$ python3 -q
>>> import numpy as np
>>> import numpy.linalg as la
>>> np.set_printoptions(precision=2, suppress=True, linewidth=160)
>>> def tidy(a):
...     return np.round(a, 2) + 0
... 
>>> J = np.array([[1, -1, 1, -1], [1, 0, 0, 0], [1, 1, 1, 1], [1, 2, 4, 8]])
>>> # row 3 is much longer than the rest
>>> la.determinant(J)
Traceback (most recent call last):
  File "<python-input-6>", line 1, in <module>
    la.determinant(J)
    ^^^^^^^^^^^^^^
AttributeError: module 'numpy.linalg' has no attribute 'determinant'
>>> la.matrix_power(J, 4)
array([[-130, -154, -310, -550],
       [ -12,  -18,  -34,  -66],
       [ 146,  154,  326,  550],
       [1172, 1298, 2690, 4646]])
>>> tidy(np.sort(np.abs(la.eigvals(J))))
array([0.85, 0.85, 2.  , 8.33])
>>> (J - J.T) / 2
array([[ 0. , -1. ,  0. , -1. ],
       [ 1. ,  0. , -0.5, -1. ],
       [ 0. ,  0.5,  0. , -1.5],
       [ 1. ,  1. ,  1.5,  0. ]])
>>> tidy(np.abs(la.eigvals(J)).max())
np.float64(8.33)
>>> tidy(la.det(J))
np.float64(12.0)
>>> J @ J
array([[ 0, -2, -2, -8],
       [ 1, -1,  1, -1],
       [ 4,  2,  6,  8],
       [15, 19, 37, 67]])
>>> x = np.array([-3, 2, 4, -1])
>>> rhs = J @ x
>>> coef, lr = np.zeros(4), 1 / la.norm(J, 2) ** 2
>>> for i in range(250):
...     coef -= lr * J.T @ (J @ coef - rhs)
...     if i % 50 == 0: print(i, round(la.norm(J @ coef - rhs), 2))
... 
0 3.17
50 2.48
100 2.05
150 1.72
200 1.45
>>> tidy(la.cond(J))
np.float64(17.32)
>>> x = np.array([-1, 0, -3, -1])
>>> a = np.maximum(J @ x, 0)
>>> np.flatnonzero(a > 1e-9)
array([], dtype=int64)
>>> tidy(np.tanh(J @ x))
array([-1.  , -0.76, -1.  , -1.  ])
>>> a
array([0, 0, 0, 0])
>>> J.T @ a
array([0, 0, 0, 0])
>>> rng = np.random.default_rng(9889)
>>> labels = rng.permutation(4)
>>> labels
array([0, 2, 3, 1])
>>> other = J[labels][:, labels]
>>> np.allclose(other, J)
False
>>> np.diag(other)
array([1, 1, 8, 0])
